% ipython --no-banner

In [1]: import numpy as np

In [2]: np.set_printoptions(precision=2, suppress=True, linewidth=120)

In [3]: m1 = np.array([[1.0, -2.0, 2.0, -1.0, -1.0],
   ...:     [0.0, 1.0, 1.0, 1.0, 3.0],
   ...:     [0.0, 0.0, 3.0, 1.0, 0.0],
   ...:     [0.0, 2.0, 2.0, 0.0, 3.0],
   ...:     [0.0, 1.0, 0.0, 2.0, 2.0]])

In [4]: m1
Out[4]: 
array([[ 1., -2.,  2., -1., -1.],
       [ 0.,  1.,  1.,  1.,  3.],
       [ 0.,  0.,  3.,  1.,  0.],
       [ 0.,  2.,  2.,  0.,  3.],
       [ 0.,  1.,  0.,  2.,  2.]])

In [5]: u = np.array([2, 1, 2, 1, -1])

In [6]: other = m1 + np.outer(u, np.eye(5)[2])

In [7]: other
Out[7]: 
array([[ 1., -2.,  4., -1., -1.],
       [ 0.,  1.,  2.,  1.,  3.],
       [ 0.,  0.,  5.,  1.,  0.],
       [ 0.,  2.,  3.,  0.,  3.],
       [ 0.,  1., -1.,  2.,  2.]])

In [8]: round(np.linalg.det(other) / np.linalg.det(m1), 2), round(1 + np.linalg.solve(m1, u)[2], 2)
Out[8]: (np.float64(1.83), np.float64(1.83))

In [9]: other - other[0]
Out[9]: 
array([[ 0.,  0.,  0.,  0.,  0.],
       [-1.,  3., -2.,  2.,  4.],
       [-1.,  2.,  1.,  2.,  1.],
       [-1.,  4., -1.,  1.,  4.],
       [-1.,  3., -5.,  3.,  3.]])

In [10]: other.shape
Out[10]: (5, 5)

In [11]: np.linalg.matrix_rank(other)
Out[11]: np.int64(5)

In [12]: np.diff(other, axis=0)
Out[12]: 
array([[-1.,  3., -2.,  2.,  4.],
       [ 0., -1.,  3.,  0., -3.],
       [ 0.,  2., -2., -1.,  3.],
       [ 0., -1., -4.,  2., -1.]])

In [13]: other = np.array([[3, 2, 0], [0, 2, 0], [2, 0, 1], [3, 3, 0], [1, 3, 0]])

In [14]: np.linalg.matrix_rank(m1 @ other)
Out[14]: np.int64(3)

In [15]: np.einsum("ik,kj->ij", m1, other)
Out[15]: 
array([[ 3., -8.,  2.],
       [ 8., 14.,  1.],
       [ 9.,  3.,  3.],
       [ 7., 13.,  2.],
       [ 8., 14.,  0.]])

In [16]: np.einsum("ij->j", m1)
Out[16]: array([1., 2., 8., 3., 7.])

In [17]: m1 @ other
Out[17]: 
array([[ 3., -8.,  2.],
       [ 8., 14.,  1.],
       [ 9.,  3.,  3.],
       [ 7., 13.,  2.],
       [ 8., 14.,  0.]])

In [18]: feats = np.array([[-3.0, 1.0, 0.0, 0.0, 0.0],
    ...:     [0.0, -3.0, 1.0, 0.0, 0.0],
    ...:     [0.0, 0.0, -3.0, 1.0, 0.0],
    ...:     [0.0, 0.0, 0.0, -3.0, 1.0],
    ...:     [0.0, 0.0, 0.0, 0.0, -3.0]])

In [19]: feats
Out[19]: 
array([[-3.,  1.,  0.,  0.,  0.],
       [ 0., -3.,  1.,  0.,  0.],
       [ 0.,  0., -3.,  1.,  0.],
       [ 0.,  0.,  0., -3.,  1.],
       [ 0.,  0.,  0.,  0., -3.]])

In [20]: # triangular, det is the product of the diagonal

In [21]: np.diff(feats, axis=0)
Out[21]: 
array([[ 3., -4.,  1.,  0.,  0.],
       [ 0.,  3., -4.,  1.,  0.],
       [ 0.,  0.,  3., -4.,  1.],
       [ 0.,  0.,  0.,  3., -4.]])

In [22]: feats.mean(axis=0)
Out[22]: array([-0.6, -0.4, -0.4, -0.4, -0.4])

In [23]: np.count_nonzero(feats)
Out[23]: np.int64(9)

In [24]: np.linalg.matrix_rank(feats)
Out[24]: np.int64(5)

In [25]: Q, R = np.linalg.qr(feats)

In [26]: Q @ R
Out[26]: 
array([[-3.,  1.,  0.,  0.,  0.],
       [ 0., -3.,  1.,  0.,  0.],
       [ 0.,  0., -3.,  1.,  0.],
       [ 0.,  0.,  0., -3.,  1.],
       [ 0.,  0.,  0.,  0., -3.]])

In [27]: [int(np.linalg.matrix_rank(np.linalg.matrix_power(feats, p))) for p in range(1, 6)]
Out[27]: [5, 5, 5, 5, 5]

In [28]: np.linalg.matrix_rank(feats - feats[0, 0] * np.eye(5))
Out[28]: np.int64(4)

In [29]: feats @ feats
Out[29]: 
array([[ 9., -6.,  1.,  0.,  0.],
       [ 0.,  9., -6.,  1.,  0.],
       [ 0.,  0.,  9., -6.,  1.],
       [ 0.,  0.,  0.,  9., -6.],
       [ 0.,  0.,  0.,  0.,  9.]])

In [30]: np.sort(np.linalg.eigvals(feats))
Out[30]: array([-3., -3., -3., -3., -3.])

In [31]: data = np.array([[0, -3, -4, 5, -3],
    ...:     [-2, 4, -2, -5, 1],
    ...:     [-5, -2, -1, 5, -3],
    ...:     [-5, -5, 4, 5, -5],
    ...:     [0, 4, -2, -3, 1]])

In [32]: data[2] = data[0]

In [33]: data
Out[33]: 
array([[ 0, -3, -4,  5, -3],
       [-2,  4, -2, -5,  1],
       [ 0, -3, -4,  5, -3],
       [-5, -5,  4,  5, -5],
       [ 0,  4, -2, -3,  1]])

In [34]: # null space of dimension 1

In [35]: np.linalg.cond(data) > 100
Out[35]: np.True_

In [36]: [round(float(x), 2) for x in np.linalg.svd(data, compute_uv=False)[:3]]
Out[36]: [14.95, 8.03, 5.02]

In [37]: round(float(np.linalg.norm(data, 2) / np.linalg.norm(data)), 2)
Out[37]: 0.84

In [38]: np.argsort(-np.linalg.norm(data, axis=0).round(6), kind="stable")[:3]
Out[38]: array([3, 1, 2])

In [39]: Uu, sig, Vh = np.linalg.svd(data)

In [40]: sig.round(2) + 0
Out[40]: array([14.95,  8.03,  5.02,  0.97,  0.  ])

In [41]: np.argmax(sig[:-1] / (sig[1:] + 1e-6)) + 1
Out[41]: np.int64(4)

In [42]: other = Uu[:, :4] @ np.diag(sig[:4]) @ Vh[:4]

In [43]: round(float(np.linalg.norm(data - other) / np.linalg.norm(data)), 2)
Out[43]: 0.0

In [44]: np.round(np.linalg.norm(data - other, 2), 2), np.round(sig[4], 2)
Out[44]: (np.float64(0.0), np.float64(0.0))

In [45]: np.linalg.matrix_rank(data, rtol=0.05)
Out[45]: np.int64(4)

In [46]: other.round(2) + 0
Out[46]: 
array([[ 0., -3., -4.,  5., -3.],
       [-2.,  4., -2., -5.,  1.],
       [ 0., -3., -4.,  5., -3.],
       [-5., -5.,  4.,  5., -5.],
       [ 0.,  4., -2., -3.,  1.]])

In [47]: Q, _ = np.linalg.qr(np.array([[0.7, 0.4], [0.0, 0.3], [-0.7, -0.6], [-0.4, -0.6]]))

In [48]: E = Q @ Q.T

In [49]: E.round(2) + 0
Out[49]: 
array([[ 0.59, -0.27, -0.41,  0.  ],
       [-0.27,  0.46, -0.04, -0.42],
       [-0.41, -0.04,  0.43,  0.28],
       [ 0.  , -0.42,  0.28,  0.51]])

In [50]: np.linalg.norm(data, axis=1).argmax()
Out[50]: np.int64(3)

In [51]: round(np.linalg.norm(data, "nuc"), 2)
Out[51]: np.float64(28.97)

In [52]: round(float(np.linalg.norm(data[1], 1)), 2), np.round(np.linalg.norm(data[1], np.inf), 2)
Out[52]: (14.0, np.float64(5.0))

In [53]: np.linalg.norm(data, axis=1)
Out[53]: array([ 7.68,  7.07,  7.68, 10.77,  5.48])

In [54]: np.round(np.linalg.norm(data) ** 2 / np.linalg.norm(data, 2) ** 2, 2)
Out[54]: np.float64(1.41)

In [55]: np.linalg.norm(data, axis=0)
Out[55]: array([ 5.39,  8.66,  7.48, 10.44,  6.71])

In [56]: round(np.linalg.norm(data, 1), 2), round(float(np.linalg.norm(data, np.inf)), 2)
Out[56]: (np.float64(23.0), 24.0)
